% python3 -q
>>> import numpy as np
>>> from numpy import linalg as LA
>>> np.set_printoptions(precision=3, suppress=True, linewidth=140, sign=" ")
>>> rd = lambda a: np.round(a, 3) + 0
>>> arr = np.array([[0.7, -0.6, 1.8, 0.0],
...     [-0.7, 0.0, 0.5, -0.8],
...     [0.1, -0.8, -3.7, 1.2]])
>>> arr[:, 3] *= 3
>>> rd(arr)
array([[ 0.7, -0.6,  1.8,  0. ],
       [-0.7,  0. ,  0.5, -2.4],
       [ 0.1, -0.8, -3.7,  3.6]])
>>> A2 = np.array([[-1, -3], [-2, 2]])
>>> W2 = np.kron(A2, arr)
>>> rd(W2)
array([[ -0.7,   0.6,  -1.8,   0. ,  -2.1,   1.8,  -5.4,   0. ],
       [  0.7,   0. ,  -0.5,   2.4,   2.1,   0. ,  -1.5,   7.2],
       [ -0.1,   0.8,   3.7,  -3.6,  -0.3,   2.4,  11.1, -10.8],
       [ -1.4,   1.2,  -3.6,   0. ,   1.4,  -1.2,   3.6,   0. ],
       [  1.4,   0. ,  -1. ,   4.8,  -1.4,   0. ,   1. ,  -4.8],
       [ -0.2,   1.6,   7.4,  -7.2,   0.2,  -1.6,  -7.4,   7.2]])
>>> W2.shape
(6, 8)
>>> A2 = arr / LA.norm(arr, axis=1, keepdims=True)
>>> cov = A2 @ A2.T
>>> rd(np.degrees(np.arccos(np.clip(cov[0, 1], -1, 1))))
np.float64(85.439)
>>> rd(cov[0])
array([ 1.   ,  0.08 , -0.578])
>>> (np.abs(cov) > 0.9).astype(int)
array([[ 1,  0,  0],
       [ 0,  1,  0],
       [ 0,  0,  1]])
>>> (cov - 2 * np.eye(3)).round(6).argmax(axis=1)
array([ 1,  0,  0])
>>> F = np.load("data.npy")
>>> rd(F)
array([[-0.064,  0.077,  0.154, -0.731,  0.065,  0.654],
       [-0.512, -0.817,  0.044,  0.126,  0.165,  0.16 ],
       [ 0.448, -0.259, -0.499,  0.238, -0.422,  0.499],
       [ 0.576, -0.135,  0.281,  0.218,  0.7  ,  0.181],
       [ 0.   ,  0.046,  0.776,  0.341, -0.471,  0.24 ],
       [-0.448,  0.489, -0.21 ,  0.479,  0.281,  0.456]])
>>> W = np.array([[-1, 3, 1],
...     [-3, -1, 0],
...     [3, 1, -1],
...     [-1, -3, 3],
...     [-3, 3, -2],
...     [1, 0, 0]])
>>> c = np.array([1, 3, 3])
>>> act = np.maximum(F @ W + c, 0)
>>> LA.matrix_rank(act)
np.int64(3)
>>> W2 = np.array([[0, -1, -1], [0, -1, 0], [1, -2, -2]])
>>> (act @ W2).round(6).argmax(axis=1)
array([ 0,  0,  0,  0,  0,  0])
>>> W @ W2
array([[ 1, -4, -1],
       [ 0,  4,  3],
       [-1, -2, -1],
       [ 3, -2, -5],
       [-2,  4,  7],
       [ 0, -1, -1]])
>>> A2 = LA.inv(F)
>>> rd(LA.cond(F))
np.float64(1.0)
>>> rd(LA.inv(A2))
array([[-0.064,  0.077,  0.154, -0.731,  0.065,  0.654],
       [-0.512, -0.817,  0.044,  0.126,  0.165,  0.16 ],
       [ 0.448, -0.259, -0.499,  0.238, -0.422,  0.499],
       [ 0.576, -0.135,  0.281,  0.218,  0.7  ,  0.181],
       [ 0.   ,  0.046,  0.776,  0.341, -0.471,  0.24 ],
       [-0.448,  0.489, -0.21 ,  0.479,  0.281,  0.456]])
>>> X = np.loadtxt("out19.csv", delimiter=",")
>>> X
array([[ 1.,  0.,  0.,  0.,  0.],
       [-2.,  1.,  0.,  0.,  0.],
       [-1.,  1.,  1.,  0.,  0.],
       [ 2.,  1.,  1.,  1.,  0.],
       [-3.,  0.,  3., -3.,  1.]])
>>> # triangular
>>> x0 = np.array([1, 2, 3, 3, 2])
>>> target = X @ x0
>>> target
array([ 1.,  0.,  4., 10., -1.])
>>> rd(LA.solve(X, target + X[:, 2]))
array([ 1.,  2.,  4.,  3.,  2.])
>>> f = np.array([-2, -1, 0, 1, 2])
>>> A2 = X + np.outer(f, np.eye(5)[1])
>>> LA.matrix_rank(A2 - X)
np.int64(1)
>>> evals, vecs = LA.eig(X)
>>> rd(np.sort(LA.eigvals(LA.inv(X))))
array([ 1.+0.j,  1.+0.j,  1.+0.j,  1.+0.j,  1.+0.j])
>>> X @ vecs[:, 0] - evals[0] * vecs[:, 0]
array([ 0.,  0.,  0.,  0.,  0.])
>>> q = X.astype(float).copy()
>>> for j in range(5):
...     q[:, j] -= q[:, :j] @ (q[:, :j].T @ q[:, j])
...     q[:, j] /= LA.norm(q[:, j])
... 
>>> rd(q.T @ q)
array([[ 1.,  0.,  0.,  0.,  0.],
       [ 0.,  1.,  0.,  0.,  0.],
       [ 0.,  0.,  1.,  0.,  0.],
       [ 0.,  0.,  0.,  1.,  0.],
       [ 0.,  0.,  0.,  0.,  1.]])
>>> A = np.array([[0, 0, 0, 0, 0],
...     [0, 0, 0, 1, 0],
...     [0, 0, 0, 0, 1],
...     [0, 1, 0, 0, 0],
...     [0, 0, 1, 0, 0]])
>>> A
array([[ 0,  0,  0,  0,  0],
       [ 0,  0,  0,  1,  0],
       [ 0,  0,  0,  0,  1],
       [ 0,  1,  0,  0,  0],
       [ 0,  0,  1,  0,  0]])
>>> # symmetric, so the eigenvalues are real
>>> LA.matrix_rank(A, rtol=0.1)
np.int64(4)
>>> np.argsort(-LA.norm(A, axis=0).round(6), kind="stable")[:3]
array([ 1,  2,  3])
>>> [round(float(x), 3) for x in LA.svd(A, compute_uv=False)[:3]]
[1.0, 1.0, 1.0]
>>> LA.cond(A) > 100
np.True_
>>> r = LA.matrix_rank(A)
>>> r
np.int64(4)
>>> ns = LA.svd(A)[2][r:].T
>>> [int(LA.matrix_rank(A[:i])) for i in range(1, len(A) + 1)]
[0, 1, 2, 3, 4]
>>> A @ ns
array([[ 0.],
       [ 0.],
       [ 0.],
       [ 0.],
       [ 0.]])
>>> np.allclose(A @ ns, 0)
True
>>> LA.matrix_rank(A.T @ A), LA.matrix_rank(A @ A.T)
(np.int64(4), np.int64(4))
